In [1]: import numpy as np

In [2]: np.set_printoptions(precision=2, suppress=True, linewidth=200, legacy="1.25")

In [3]: J = np.load("dump.npy")

In [4]: J
Out[4]: 
array([[ 1,  0,  0,  0,  0,  0],
       [-1,  1,  0,  0,  0,  0],
       [-1, -2,  1,  0,  0,  0],
       [ 1, -1,  0,  1,  0,  0],
       [-1, -1,  2,  1,  1,  0],
       [-1, -2,  0,  1, -2,  1]])

In [5]: def softmax(z):
   ...:     e = np.exp(z - z.max(axis=-1, keepdims=True))
   ...:     return e / e.sum(axis=-1, keepdims=True)
   ...: 

In [6]: softmax(J).sum(axis=1)
Out[6]: array([1., 1., 1., 1., 1., 1.])

In [7]: np.round(softmax(10 * J[2]), 2) + 0
Out[7]: array([0., 0., 1., 0., 0., 0.])

In [8]: S = J @ J.T / np.sqrt(6)

In [9]: softmax(S)[2] @ J
Out[9]: array([-0.85, -1.58,  0.9 ,  0.57, -0.26,  0.26])

In [10]: W0 = np.load("case5.npy")

In [11]: W0
Out[11]: 
array([[2., 1., 0., 0.],
       [0., 2., 1., 0.],
       [0., 0., 2., 1.],
       [0., 0., 0., 2.]])

In [12]: x0 = np.array([1, 2, 1, -2])

In [13]: rhs = W0 @ x0

In [14]: rhs
Out[14]: array([ 4.,  5.,  0., -4.])

In [15]: np.linalg.solve(W0, 3 * rhs)
Out[15]: array([ 3.,  6.,  3., -6.])

In [16]: Y = np.array([[-7, -8], [-5, -4], [4, -2]])

In [17]: arr = np.kron(np.eye(3, dtype=int), Y)

In [18]: arr
Out[18]: 
array([[-7, -8,  0,  0,  0,  0],
       [-5, -4,  0,  0,  0,  0],
       [ 4, -2,  0,  0,  0,  0],
       [ 0,  0, -7, -8,  0,  0],
       [ 0,  0, -5, -4,  0,  0],
       [ 0,  0,  4, -2,  0,  0],
       [ 0,  0,  0,  0, -7, -8],
       [ 0,  0,  0,  0, -5, -4],
       [ 0,  0,  0,  0,  4, -2]])

In [19]: proj = arr @ np.linalg.solve(arr.T @ arr, arr.T)

In [20]: np.diag(proj)
Out[20]: array([0.77, 0.28, 0.95, 0.77, 0.28, 0.95, 0.77, 0.28, 0.95])

In [21]: np.round(np.linalg.eigvalsh(proj), 2) + 0
Out[21]: array([0., 0., 0., 1., 1., 1., 1., 1., 1.])

In [22]: T = np.stack([arr, -1 * arr, arr[::-1]])

In [23]: (T @ arr.T).shape
Out[23]: (3, 9, 9)

In [24]: np.linalg.norm(T, axis=(1, 2))
Out[24]: array([22.85, 22.85, 22.85])

In [25]: np.linalg.matrix_rank(T)
Out[25]: array([6, 6, 6])

In [26]: T.shape
Out[26]: (3, 9, 6)

In [27]: T.sum(axis=0)
Out[27]: 
array([[ 0,  0,  0,  0,  4, -2],
       [ 0,  0,  0,  0, -5, -4],
       [ 0,  0,  0,  0, -7, -8],
       [ 0,  0,  4, -2,  0,  0],
       [ 0,  0, -5, -4,  0,  0],
       [ 0,  0, -7, -8,  0,  0],
       [ 4, -2,  0,  0,  0,  0],
       [-5, -4,  0,  0,  0,  0],
       [-7, -8,  0,  0,  0,  0]])

In [28]: np.einsum("bij,cij->bc", T, T)
Out[28]: 
array([[ 522, -522,   17],
       [-522,  522,  -17],
       [  17,  -17,  522]])

In [29]: Y = np.c_[arr[:, :1] @ np.array([[2]]), np.array([9, 9, 2, 8, 3, 9, 0, 5, 2])]

In [30]: Y
Out[30]: 
array([[-14,   9],
       [-10,   9],
       [  8,   2],
       [  0,   8],
       [  0,   3],
       [  0,   9],
       [  0,   0],
       [  0,   5],
       [  0,   2]])

In [31]: np.round(np.linalg.norm(Y - arr @ np.linalg.lstsq(arr, Y)[0], axis=0), 2) + 0
Out[31]: array([0.  , 6.05])

In [32]: np.round(np.linalg.lstsq(arr, Y[:, 0])[0], 2) + 0
Out[32]: array([2., 0., 0., 0., 0., 0.])

In [33]: arr[9]
---------------------------------------------------------------------------
IndexError                                Traceback (most recent call last)
Cell In[33], line 1
----> 1 arr[9]

IndexError: index 9 is out of bounds for axis 0 with size 9

In [34]: arr.shape
Out[34]: (9, 6)

In [35]: np.diff(arr, axis=0)
Out[35]: 
array([[ 2,  4,  0,  0,  0,  0],
       [ 9,  2,  0,  0,  0,  0],
       [-4,  2, -7, -8,  0,  0],
       [ 0,  0,  2,  4,  0,  0],
       [ 0,  0,  9,  2,  0,  0],
       [ 0,  0, -4,  2, -7, -8],
       [ 0,  0,  0,  0,  2,  4],
       [ 0,  0,  0,  0,  9,  2]])

In [36]: round(float(np.linalg.norm(arr)), 2)
Out[36]: 22.85

In [37]: np.count_nonzero(arr)
Out[37]: 18

In [38]: np.unravel_index(np.abs(arr).argmax(), arr.shape)
Out[38]: (0, 1)

In [39]: rng = np.random.default_rng(1071)

In [40]: lab = rng.permutation(6)

In [41]: Y = arr[:, lab] * rng.choice([-1, 1], 6)

In [42]: Y
Out[42]: 
array([[-8,  0,  0,  0, -7,  0],
       [-4,  0,  0,  0, -5,  0],
       [-2,  0,  0,  0,  4,  0],
       [ 0,  0,  7,  0,  0, -8],
       [ 0,  0,  5,  0,  0, -4],
       [ 0,  0, -4,  0,  0, -2],
       [ 0,  7,  0, -8,  0,  0],
       [ 0,  5,  0, -4,  0,  0],
       [ 0, -4,  0, -2,  0,  0]])

In [43]: Uu, _, vt = np.linalg.svd(arr.T @ Y)

In [44]: lab
Out[44]: array([1, 4, 2, 5, 0, 3])

In [45]: np.round(Uu @ vt, 2) + 0
Out[45]: 
array([[ 0.,  0.,  0.,  0.,  1.,  0.],
       [ 1.,  0.,  0.,  0.,  0.,  0.],
       [ 0.,  0., -1.,  0.,  0.,  0.],
       [ 0.,  0.,  0.,  0.,  0.,  1.],
       [ 0., -1.,  0.,  0.,  0.,  0.],
       [ 0.,  0.,  0.,  1.,  0.,  0.]])

In [46]: feats = np.load("data.npy")

In [47]: feats
Out[47]: 
array([[5., 1., 0., 0., 0.],
       [0., 5., 1., 0., 0.],
       [0., 0., 5., 1., 0.],
       [0., 0., 0., 5., 1.],
       [0., 0., 0., 0., 5.]])

In [48]: Uu, s, vt = np.linalg.svd(feats, full_matrices=False)

In [49]: np.round(Uu.T @ feats @ vt.T, 2) + 0
Out[49]: 
array([[5.88, 0.  , 0.  , 0.  , 0.  ],
       [0.  , 5.55, 0.  , 0.  , 0.  ],
       [0.  , 0.  , 5.07, 0.  , 0.  ],
       [0.  , 0.  , 0.  , 4.55, 0.  ],
       [0.  , 0.  , 0.  , 0.  , 4.15]])

In [50]: np.round(vt @ vt.T, 2) + 0
Out[50]: 
array([[1., 0., 0., 0., 0.],
       [0., 1., 0., 0., 0.],
       [0., 0., 1., 0., 0.],
       [0., 0., 0., 1., 0.],
       [0., 0., 0., 0., 1.]])

In [51]: s / s[0]
Out[51]: array([1.  , 0.94, 0.86, 0.77, 0.71])

In [52]: Y = np.array([[1, 1, 3, 3, 1],
    ...:     [1, 1, 2, 3, 2],
    ...:     [0, 1, 1, 3, 0],
    ...:     [0, 0, 2, 3, 0],
    ...:     [0, 3, 0, 3, 3]])

In [53]: Y[-1] = Y[0]

In [54]: A = Y + 0.1 * np.eye(5)

In [55]: A
Out[55]: 
array([[1.1, 1. , 3. , 3. , 1. ],
       [1. , 1.1, 2. , 3. , 2. ],
       [0. , 1. , 1.1, 3. , 0. ],
       [0. , 0. , 2. , 3.1, 0. ],
       [1. , 1. , 3. , 3. , 1.1]])

In [56]: Y = np.array([[0, 3], [1, 2]])

In [57]: cent = np.kron(Y, A)

In [58]: round(np.linalg.norm(cent, 2), 2), round(np.linalg.norm(Y, 2) * np.linalg.norm(A, 2), 2)
Out[58]: (32.79, 32.79)

In [59]: Q, vecs = np.linalg.qr(A[:, :3])[0], np.linalg.qr(A[:, 3:])[0]

In [60]: s = np.linalg.svd(Q.T @ vecs, compute_uv=False)

In [61]: s
Out[61]: array([1.  , 0.94])

In [62]: round(float(np.linalg.norm(Q @ Q.T - vecs @ vecs.T, 2)), 2)
Out[62]: 1.0

In [63]: (s > 0.9).sum()
Out[63]: 2

In [64]: lab = rng.permutation(5)

In [65]: lab
Out[65]: array([3, 4, 1, 0, 2])

In [66]: Y = A[lab][:, lab]

In [67]: round(float(np.linalg.det(Y)), 2), round(float(np.linalg.det(A[lab])), 2)
Out[67]: (1.13, -1.13)

In [68]: np.diag(Y)
Out[68]: array([3.1, 1.1, 1.1, 1.1, 1.1])

In [69]: Y
Out[69]: 
array([[3.1, 0. , 0. , 0. , 2. ],
       [3. , 1.1, 1. , 1. , 3. ],
       [3. , 2. , 1.1, 1. , 2. ],
       [3. , 1. , 1. , 1.1, 3. ],
       [3. , 0. , 1. , 0. , 1.1]])

In [70]: u = np.array([5, 4])

In [71]: np.cross(A[0, :3], A[3, :3])
Out[71]: array([ 2. , -2.2,  0. ])

In [72]: np.correlate(A[0], A[3], "full")
Out[72]: array([ 0.  ,  3.41,  5.3 , 11.3 , 15.3 ,  9.1 ,  2.  ,  0.  ,  0.  ])

In [73]: np.array([np.convolve(row, u, "same") for row in A])
Out[73]: 
array([[ 5.5,  9.4, 19. , 27. , 17. ],
       [ 5. ,  9.5, 14.4, 23. , 22. ],
       [ 0. ,  5. ,  9.5, 19.4, 12. ],
       [ 0. ,  0. , 10. , 23.5, 12.4],
       [ 5. ,  9. , 19. , 27. , 17.5]])

In [74]: proj = np.triu(np.array([[0, -2, 1, 0, -2],
    ...:     [0, -2, 0, 0, -1],
    ...:     [-2, 2, 0, -1, -2],
    ...:     [2, 2, -2, 2, 1],
    ...:     [1, 1, -2, -2, 0]]), 1) + np.eye(5)

In [75]: Y = proj @ A @ np.linalg.inv(proj)

In [76]: np.poly(Y)
Out[76]: array([ 1.  , -7.5 ,  8.9 ,  5.77, 10.61, -1.13])

In [77]: np.round(proj @ A - A @ proj, 2) + 0
Out[77]: 
array([[ -4.,  -1., -10.,  -6.,   0.],
       [ -1.,   1.,  -4.,  -1.,   3.],
       [ -2.,  -2.,  -8.,  -8.,  -2.],
       [  1.,   1.,   3.,   5.,   2.],
       [  0.,   2.,  -1.,   3.,   6.]])

In [78]: round(float(np.trace(Y)), 2), np.trace(A)
Out[78]: (7.5, 7.5)

In [79]: Y = np.array([[0, -2], [2, 1], [-1, 3], [-1, 1]])

In [80]: cent = np.array([[2, 1, 1, 1, 2, -1], [0, -1, 1, 0, 2, 0]])

In [81]: M = Y @ cent + 0.3 * rng.normal(size=(4, 6))

In [82]: M
Out[82]: 
array([[ 0.22,  2.25, -1.86, -0.06, -3.67,  0.26],
       [ 4.01,  0.87,  2.82,  2.36,  5.88, -2.39],
       [-1.72, -4.11,  2.56, -0.87,  4.5 ,  0.64],
       [-1.81, -2.  , -0.2 , -0.58,  0.22,  0.69]])

In [83]: np.linalg.cond(M) > 100
Out[83]: True

In [84]: np.argsort(-np.linalg.norm(M, axis=0).round(6), kind="stable")[:3]
Out[84]: array([4, 1, 0])

In [85]: round(np.linalg.norm(M, 2) / np.linalg.norm(M), 2)
Out[85]: 0.82

In [86]: E = np.loadtxt("sample8.csv", delimiter=",")

In [87]: E
Out[87]: 
array([[4., 2., 0., 0., 0., 0.],
       [2., 5., 2., 0., 0., 0.],
       [0., 2., 1., 2., 0., 0.],
       [0., 0., 2., 5., 2., 0.],
       [0., 0., 0., 2., 1., 2.],
       [0., 0., 0., 0., 2., 3.]])

In [88]: vals, vecs = np.linalg.eigh(E)

In [89]: x0 = np.array([1, 3, 2, -1, 2, -3])

In [90]: np.linalg.eigvalsh(E[1:, 1:])
Out[90]: array([-1.13, -0.02,  3.8 ,  5.46,  6.89])

In [91]: C2 = J.T @ J

In [92]: np.trace(C2), (J ** 2).sum()
Out[92]: (31, 31)

In [93]: np.linalg.eigvalsh(C2)[::-1]
Out[93]: array([17.2 ,  7.6 ,  4.61,  1.39,  0.18,  0.01])

In [94]: np.linalg.svd(J, compute_uv=False) ** 2
Out[94]: array([17.2 ,  7.6 ,  4.61,  1.39,  0.18,  0.01])

In [95]: K = np.load("mat.npy")

In [96]: K
Out[96]: 
array([[  0.5,   0.2,  -2.5,   1. ,   0.5],
       [  0.3,  -0.3,   0.5,  -0.3,   2.2],
       [  1. ,  -1.1, -10.5,  -0.3,  -0.1]])

In [97]: Y = K / np.linalg.norm(K, axis=1)
---------------------------------------------------------------------------
ValueError                                Traceback (most recent call last)
Cell In[97], line 1
----> 1 Y = K / np.linalg.norm(K, axis=1)

ValueError: operands could not be broadcast together with shapes (3,5) (3,) 

In [98]: Y = K / np.linalg.norm(K, axis=1, keepdims=True)

In [99]: C2 = Y @ Y.T

In [100]: np.argwhere(np.triu(np.abs(C2) > 0.95, 1))
Out[100]: array([], shape=(0, 2), dtype=int64)

In [101]: th = np.radians(120)

In [102]: r_ = np.eye(5)

In [103]: r_[4, 4] = r_[2, 2] = np.cos(th)

In [104]: r_[4, 2], r_[2, 4] = -np.sin(th), np.sin(th)

In [105]: r_
Out[105]: 
array([[ 1.  ,  0.  ,  0.  ,  0.  ,  0.  ],
       [ 0.  ,  1.  ,  0.  ,  0.  ,  0.  ],
       [ 0.  ,  0.  , -0.5 ,  0.  ,  0.87],
       [ 0.  ,  0.  ,  0.  ,  1.  ,  0.  ],
       [ 0.  ,  0.  , -0.87,  0.  , -0.5 ]])

In [106]: Y = K @ r_.T

In [107]: np.allclose(K @ K.T, Y @ Y.T)
Out[107]: True

In [108]: Y
Out[108]: 
array([[ 0.5 ,  0.2 ,  1.68,  1.  ,  1.92],
       [ 0.3 , -0.3 ,  1.66, -0.3 , -1.53],
       [ 1.  , -1.1 ,  5.16, -0.3 ,  9.14]])

In [109]: np.abs(Y - K).max(axis=0)
Out[109]: array([ 0.  ,  0.  , 15.66,  0.  ,  9.24])

In [110]: np.allclose(np.linalg.norm(K, axis=1), np.linalg.norm(Y, axis=1))
Out[110]: True

In [111]: Y = K + rng.integers(-2, 3, (3, 1)) @ rng.integers(-2, 3, (1, 5))

In [112]: Y
Out[112]: 
array([[  0.5,   0.2,  -2.5,   1. ,   0.5],
       [ -3.7,  -0.3,  -1.5,   1.7,   6.2],
       [  1. ,  -1.1, -10.5,  -0.3,  -0.1]])

In [113]: Y - K
Out[113]: 
array([[ 0.,  0.,  0.,  0.,  0.],
       [-4.,  0., -2.,  2.,  4.],
       [ 0.,  0.,  0.,  0.,  0.]])

In [114]: np.linalg.svd(Y - K, compute_uv=False)
Out[114]: array([6.32, 0.  , 0.  ])

In [115]: np.abs(Y - K).sum(axis=1)
Out[115]: array([ 0., 12.,  0.])
